% python3 -q
>>> import numpy as np
>>> np.set_printoptions(precision=3, suppress=True, linewidth=160)
>>> arr = np.array([[2, 1, -1, 0], [2, -2, 2, 0], [0, -2, 1, 0], [0, 0, 0, 1]])
>>> print(np.linalg.matrix_rank(arr))
4
>>> print(np.linalg.svd(arr, compute_uv=False))
[3.961 2.642 1.    0.573]
>>> print(np.diff(arr, axis=0))
[[ 0 -3  3  0]
 [-2  0 -1  0]
 [ 0  2 -1  1]]
>>> print(arr - arr[0])
[[ 0  0  0  0]
 [ 0 -3  3  0]
 [-2 -3  2  0]
 [-2 -1  1  1]]
>>> print(arr.sum(axis=0))
[ 4 -3  2  1]
>>> print(arr.mean(axis=0))
[ 1.   -0.75  0.5   0.25]
>>> print(arr.sum(axis=1))
[ 2  2 -1  1]
>>> print(np.round(np.linalg.norm(arr), 3))
4.899
>>> X = np.loadtxt("layer6.csv", delimiter=",")
>>> print(X)
[[ -7.  -3.   3.   1.  -2.   6.   0.   3.  -7.]
 [ -8. -12.  -8.  -6.  -8.  -6. -10.  -8.  -8.]
 [ -8.  -6.   0.  -1.  -4.   3.  -3.   0.  -8.]
 [ -1.   3.   5.   3.   2.   6.   4.   5.  -1.]
 [  7.   3.  -3.  -1.   2.  -6.   0.  -3.   7.]
 [  6.   0.  -6.  -3.   0.  -9.  -3.  -6.   6.]
 [ 11.  15.   9.   7.  10.   6.  12.   9.  11.]
 [ -5.  -3.   1.   0.  -2.   3.  -1.   1.  -5.]
 [ 10.  12.   6.   5.   8.   3.   9.   6.  10.]
 [  6.   6.   2.   2.   4.   0.   4.   2.   6.]
 [  4.   6.   4.   3.   4.   3.   5.   4.   4.]
 [  7.   3.  -3.  -1.   2.  -6.   0.  -3.   7.]
 [ -3.   3.   7.   4.   2.   9.   5.   7.  -3.]
 [ -9. -15. -11.  -8. -10.  -9. -13. -11.  -9.]]
>>> rk = np.linalg.matrix_rank(X)
>>> print(rk)
2
>>> N = np.linalg.svd(X)[2][rk:].T
>>> print([int(np.linalg.matrix_rank(np.delete(X, i, axis=0))) for i in range(14)])
[2, 2, 2, 2, 2, 2, 2, 2, 2, 2, 2, 2, 2, 2]
>>> print(np.allclose(X @ N, 0))
True
>>> print(np.argsort(-np.linalg.norm(X, axis=0).round(6), kind="stable")[:3])
[1 0 8]
>>> print(np.linalg.matrix_rank(X, rtol=0.1))
2
>>> print([round(float(x), 3) for x in np.linalg.svd(X, compute_uv=False)[:3]])
[61.746, 33.502, 0.0]
>>> print(np.linalg.lstsq(X[:-1].T, X[-1])[2])
2
>>> data = np.array([[2.3, -2.0, -1.0, -1.0],
...     [-1.0, -2.7, 3.0, -1.0],
...     [0.0, -1.0, 2.3, 3.0],
...     [2.0, -2.0, -1.0, -0.7]])
>>> print(data)
[[ 2.3 -2.  -1.  -1. ]
 [-1.  -2.7  3.  -1. ]
 [ 0.  -1.   2.3  3. ]
 [ 2.  -2.  -1.  -0.7]]
>>> x = np.array([0, 0, 3, 2])
>>> y = data @ x
>>> print(y)
[-5.   7.  12.9 -4.4]
>>> print(np.round(np.linalg.solve(data, y + data[:, 3]), 3) + 0)
[0. 0. 3. 3.]
>>> Uu, sigma, vt = np.linalg.svd(data)
>>> print(np.argmax(sigma[:-1] / (sigma[1:] + 1e-6)) + 1)
3
>>> out = Uu[:, :3] @ np.diag(sigma[:3]) @ vt[:3]
>>> print(np.linalg.matrix_rank(out))
3
>>> print(round(np.linalg.norm(data - out) / np.linalg.norm(data), 3))
0.025
>>> print(np.argsort(-np.linalg.norm(data, axis=0).round(6), kind="stable")[:3])
[1 2 3]
>>> print(round(np.log10(np.linalg.cond(data))))
1
>>> print(np.abs(np.linalg.svd(data)[2][-1]))
[0.613 0.493 0.56  0.262]
>>> print(np.linalg.cond(data) > 100)
False
>>> feats = np.loadtxt("sample14.csv", delimiter=",")
>>> print(feats)
[[-0.345  0.135  0.283 -0.105 -0.046 -0.827 -0.293]
 [-0.148 -0.394  0.199  0.27  -0.426  0.291 -0.667]
 [ 0.197 -0.727  0.035 -0.141  0.608 -0.163 -0.12 ]
 [-0.148 -0.493 -0.431 -0.227 -0.561 -0.234  0.359]
 [-0.591 -0.093 -0.243  0.68   0.285 -0.024  0.196]
 [ 0.394  0.177 -0.712  0.221  0.022 -0.253 -0.439]
 [ 0.542 -0.121  0.356  0.578 -0.225 -0.293  0.307]]
>>> out = feats / np.sqrt((feats ** 2).mean(axis=1, keepdims=True))
>>> print(np.linalg.matrix_rank(feats - feats.mean(axis=1, keepdims=True)))
6
>>> print(out[3])
[-0.391 -1.304 -1.14  -0.6   -1.483 -0.619  0.951]
>>> print(np.linalg.matrix_rank(out) == np.linalg.matrix_rank(feats))
True
>>> x = np.array([1, 3, 0, 2, 2, 2, 1])
>>> print(np.sort(np.abs(np.degrees(np.angle(np.linalg.eigvals(feats))))))
[  0.     60.964  60.964 127.093 127.093 132.65  132.65 ]
>>> print(np.round(feats.T @ (feats @ x), 3) + 0)
[1. 3. 0. 2. 2. 2. 1.]
>>> print(np.linalg.inv(feats))
[[-0.345 -0.148  0.197 -0.148 -0.591  0.394  0.542]
 [ 0.135 -0.394 -0.727 -0.493 -0.093  0.177 -0.121]
 [ 0.283  0.199  0.035 -0.431 -0.243 -0.712  0.356]
 [-0.105  0.27  -0.141 -0.227  0.68   0.221  0.578]
 [-0.046 -0.426  0.608 -0.561  0.285  0.022 -0.225]
 [-0.827  0.291 -0.163 -0.234 -0.024 -0.253 -0.293]
 [-0.293 -0.667 -0.12   0.359  0.196 -0.439  0.307]]
>>> print(np.abs(np.linalg.eigvals(feats)))
[1. 1. 1. 1. 1. 1. 1.]
>>> mat = np.load("a.npy")
>>> print(mat)
[[ 0.  3.  1.  2.  1.  2.  0.]
 [ 0. -2.  1. -1. -2. -1.  3.]
 [ 0.  0.  2. -3.  0.  1. -3.]
 [ 0. -2.  2.  0.  2. -1.  2.]
 [ 0.  1.  2. -2. -3. -1.  2.]
 [ 0. -2.  1.  3. -3. -3.  1.]
 [ 0. -3. -1. -1. -3.  2.  1.]]
>>> Uu, sigma, vt = np.linalg.svd(mat)
>>> V = vt[:(sigma > 1e-8).sum()]
>>> rng = np.random.default_rng(583)
>>> x = mat[0] + 3 * mat[5] + rng.integers(2) * np.eye(7)[5]
>>> print(x)
[ 0. -3.  4. 11. -8. -7.  3.]
>>> print(np.diag(V.T @ V))
[0. 1. 1. 1. 1. 1. 1.]
>>> print(np.linalg.matrix_rank(np.vstack([mat, x])))
6
>>> print(np.allclose(mat[:-1].T @ np.linalg.lstsq(mat[:-1].T, mat[-1])[0], mat[-1]))
True
>>> print(np.unique(mat.round(6), axis=0).shape)
(7, 7)
>>> G = mat.T @ mat
>>> print(G)
[[  0.   0.   0.   0.   0.   0.   0.]
 [  0.  31.   0.   3.  15.   9. -13.]
 [  0.   0.  16.  -5.  -3.  -6.   5.]
 [  0.   3.  -5.  28.   4.  -7.   4.]
 [  0.  15.  -3.   4.  36.   8. -14.]
 [  0.   9.  -6.  -7.   8.  21. -11.]
 [  0. -13.   5.   4. -14. -11.  28.]]
>>> print(np.linalg.matrix_rank(G))
6
>>> print(np.allclose(G, G.T))
True
>>> F = np.load("x.npy")
>>> print(F)
[[3 1 3 1 3 1]
 [3 2 3 2 3 2]
 [2 2 2 2 2 2]
 [3 1 3 1 3 1]
 [3 2 3 2 3 2]
 [2 2 2 2 2 2]]
>>> x = np.array([-1, -3, -8, 6, -9, 6])
>>> print(F * x)
[[ -3  -3 -24   6 -27   6]
 [ -3  -6 -24  12 -27  12]
 [ -2  -6 -16  12 -18  12]
 [ -3  -3 -24   6 -27   6]
 [ -3  -6 -24  12 -27  12]
 [ -2  -6 -16  12 -18  12]]
>>> Uu, sigma, vt = np.linalg.svd(F)
>>> print(sigma.round(3) + 0)
[13.424  2.407  0.     0.     0.     0.   ]
>>> out = Uu[:, :2] @ np.diag(sigma[:2]) @ vt[:2]
>>> print(round(float(np.linalg.norm(F - out, 2)), 3), round(sigma[2], 3))
0.0 0.0
>>> print(out)
[[3. 1. 3. 1. 3. 1.]
 [3. 2. 3. 2. 3. 2.]
 [2. 2. 2. 2. 2. 2.]
 [3. 1. 3. 1. 3. 1.]
 [3. 2. 3. 2. 3. 2.]
 [2. 2. 2. 2. 2. 2.]]
>>> A = np.array([[-1, 0, 2, 0, 1],
...     [-2, -1, 1, 3, -3],
...     [2, 1, 3, 0, 1],
...     [1, 1, -3, -2, 1],
...     [3, 2, -3, -1, 0],
...     [2, -3, 0, 0, -2],
...     [3, 1, -2, -2, -1],
...     [1, -3, -2, 0, -3],
...     [2, -3, 1, 0, 2],
...     [3, 0, -2, -3, 3],
...     [1, -1, -1, 3, 3]])
>>> print(A)
[[-1  0  2  0  1]
 [-2 -1  1  3 -3]
 [ 2  1  3  0  1]
 [ 1  1 -3 -2  1]
 [ 3  2 -3 -1  0]
 [ 2 -3  0  0 -2]
 [ 3  1 -2 -2 -1]
 [ 1 -3 -2  0 -3]
 [ 2 -3  1  0  2]
 [ 3  0 -2 -3  3]
 [ 1 -1 -1  3  3]]
>>> cent = A[[8, 9]].astype(float)
>>> for _ in range(4):
...     lab = np.linalg.norm(A[:, None] - cent, axis=-1).argmin(axis=1)
...     cent = np.array([A[lab == j].mean(axis=0) for j in range(2)])
... 
>>> print(lab)
[0 0 0 1 1 0 1 0 0 1 0]
>>> print(np.bincount(lab))
[7 4]
>>> print(cent[1] - cent[0])
[ 1.786  2.429 -3.071 -2.857  0.893]
>>> print(np.abs(cent[1] - cent[0]).argmax())
2
>>> print(cent)
[[ 0.714 -1.429  0.571  0.857 -0.143]
 [ 2.5    1.    -2.5   -2.     0.75 ]]
>>> E = np.array([[0, 0, 1, 0, -2, 3, 3, 0],
...     [0, 0, 0, 1, 0, -2, 3, 3],
...     [3, 0, 0, 0, 1, 0, -2, 3],
...     [3, 3, 0, 0, 0, 1, 0, -2],
...     [-2, 3, 3, 0, 0, 0, 1, 0],
...     [0, -2, 3, 3, 0, 0, 0, 1],
...     [1, 0, -2, 3, 3, 0, 0, 0],
...     [0, 1, 0, -2, 3, 3, 0, 0]])
>>> O, V = np.linalg.qr(E[:, :2])[0], np.linalg.qr(E[:, 2:])[0]
>>> sigma = np.linalg.svd(O.T @ V, compute_uv=False)
>>> print(sigma)
[0.908 0.38 ]
>>> print((E @ E)[0])
[ 10 -12  -3  18  10   0  -4   6]
>>> lab = rng.permutation(7)
>>> print(lab)
[4 6 1 3 5 2 0]
>>> out = feats[lab][:, lab]
>>> print(np.allclose(out, feats))
False
>>> print(round(float(np.trace(out)), 3))
-0.591
>>> print(np.diag(out))
[ 0.285  0.307 -0.394 -0.227 -0.253  0.035 -0.345]
>>> print(out)
[[ 0.285  0.196 -0.093  0.68  -0.024 -0.243 -0.591]
 [-0.225  0.307 -0.121  0.578 -0.293  0.356  0.542]
 [-0.426 -0.667 -0.394  0.27   0.291  0.199 -0.148]
 [-0.561  0.359 -0.493 -0.227 -0.234 -0.431 -0.148]
 [ 0.022 -0.439  0.177  0.221 -0.253 -0.712  0.394]
 [ 0.608 -0.12  -0.727 -0.141 -0.163  0.035  0.197]
 [-0.046 -0.293  0.135 -0.105 -0.827  0.283 -0.345]]
>>> print(round(np.linalg.det(out), 3), np.round(np.linalg.det(feats[lab]), 3))
1.0 -1.0
